>>> import numpy as np
>>> np.set_printoptions(precision=2, suppress=True, linewidth=160, floatmode="fixed")
>>> A = np.load("mat.npy")
>>> A
array([[ 0.95,  0.14, -0.14, -0.23],
       [ 0.14,  0.59,  0.41,  0.68],
       [-0.14,  0.41,  0.59, -0.68],
       [-0.23,  0.68, -0.68, -0.14]])
>>> np.all(np.linalg.eigvalsh(A) > 0)
np.False_
>>> round(float(np.linalg.eigvalsh(A).min()), 2)
-1.0
>>> W1 = np.array([[-5, 0, 4, -5], [-4, -3, -6, 1], [3, 8, -2, -3], [2, -4, -2, 3]])
>>> b = np.array([0, 1, 0, 2])
>>> H = np.maximum(A @ W1 + b, 0)
>>> (H > 0).astype(int)
array([[0, 1, 1, 0],
       [0, 0, 0, 1],
       [0, 1, 0, 0],
       [0, 0, 0, 1]])
>>> Z = np.array([[4, -5, 4], [-1, 4, -5], [3, -4, -4], [5, 5, 3]])
>>> (H @ Z).round(6).argmax(axis=1)
array([0, 0, 1, 0])
>>> np.einsum("ij,ji->", A, A)
np.float64(4.0)
>>> np.round(np.linalg.eigvals(A).sum().real, 2)
np.float64(2.0)
>>> np.kron(np.eye(2, dtype=int), A)
array([[ 0.95,  0.14, -0.14, -0.23,  0.00,  0.00, -0.00, -0.00],
       [ 0.14,  0.59,  0.41,  0.68,  0.00,  0.00,  0.00,  0.00],
       [-0.14,  0.41,  0.59, -0.68, -0.00,  0.00,  0.00, -0.00],
       [-0.23,  0.68, -0.68, -0.14, -0.00,  0.00, -0.00, -0.00],
       [ 0.00,  0.00, -0.00, -0.00,  0.95,  0.14, -0.14, -0.23],
       [ 0.00,  0.00,  0.00,  0.00,  0.14,  0.59,  0.41,  0.68],
       [-0.00,  0.00,  0.00, -0.00, -0.14,  0.41,  0.59, -0.68],
       [-0.00,  0.00, -0.00, -0.00, -0.23,  0.68, -0.68, -0.14]])
>>> np.round(np.einsum("ii->", A), 2)
np.float64(2.0)
>>> np.round(np.linalg.det(2 * A), 2), round(np.linalg.det(A), 2)
(np.float64(-16.0), np.float64(-1.0))
>>> np.linalg.eigvals(A)
array([ 1.00, -1.00,  1.00,  1.00])
>>> np.round(np.linalg.det(A.T), 2)
np.float64(-1.0)
>>> round(np.linalg.det(A[::-1]), 2)
np.float64(-1.0)
>>> out = A / np.linalg.norm(A, axis=1, keepdims=True)
>>> cov = out @ out.T
>>> cov[3].round(2) + 0
array([0.00, 0.00, 0.00, 1.00])
>>> (np.abs(cov) > 0.9).astype(int)
array([[1, 0, 0, 0],
       [0, 1, 0, 0],
       [0, 0, 1, 0],
       [0, 0, 0, 1]])
>>> np.linalg.norm(out, axis=1)
array([1.00, 1.00, 1.00, 1.00])
>>> np.degrees(np.arccos(np.clip(cov[3, 2], -1, 1)))
np.float64(90.0)
>>> np.argwhere(np.triu(np.abs(cov) > 0.95, 1))
array([], shape=(0, 2), dtype=int64)
>>> vals, V = np.linalg.eigh(A)
>>> np.linalg.eigvalsh(A @ A)
array([1.00, 1.00, 1.00, 1.00])
>>> m1 = np.load("x.npy")
>>> m1
array([[ -9, -45,  36,  -9],
       [ -2, -10,   8,  -2],
       [  0,   0,   0,   0],
       [  6,  30, -24,   6]])
>>> np.allclose(m1[:-1].T @ np.linalg.lstsq(m1[:-1].T, m1[-1])[0], m1[-1])
True
>>> round(float(np.trace(np.linalg.pinv(m1) @ m1)), 2)
1.0
>>> out = np.array([[0, 2, 2], [1, 1, 0], [2, 0, 1]])
>>> E = out + out.T
>>> E
array([[0, 3, 4],
       [3, 2, 0],
       [4, 0, 2]])
>>> left, sv, VT = np.linalg.svd(E, full_matrices=False)
>>> (sv > 1e-8).sum()
np.int64(3)
>>> np.round(VT @ VT.T, 2) + 0
array([[1.00, 0.00, 0.00],
       [0.00, 1.00, 0.00],
       [0.00, 0.00, 1.00]])
>>> np.round(left.T @ E @ VT.T, 2) + 0
array([[6.10, 0.00, 0.00],
       [0.00, 4.10, 0.00],
       [0.00, 0.00, 2.00]])
>>> sv
array([6.10, 4.10, 2.00])
>>> sv / sv[0]
array([1.00, 0.67, 0.33])
>>> np.round(left.T @ left, 2) + 0
array([[1.00, 0.00, 0.00],
       [0.00, 1.00, 0.00],
       [0.00, 0.00, 1.00]])
>>> np.abs(left[:, 0]).round(6).argmax()
np.int64(0)
>>> np.cumsum(sv ** 2) / np.sum(sv ** 2)
array([0.64, 0.93, 1.00])
>>> left.shape, sv.shape, VT.shape
((3, 3), (3,), (3, 3))
>>> np.round(np.sqrt((sv ** 2).sum()), 2), round(float(np.linalg.norm(E)), 2)
(np.float64(7.62), 7.62)
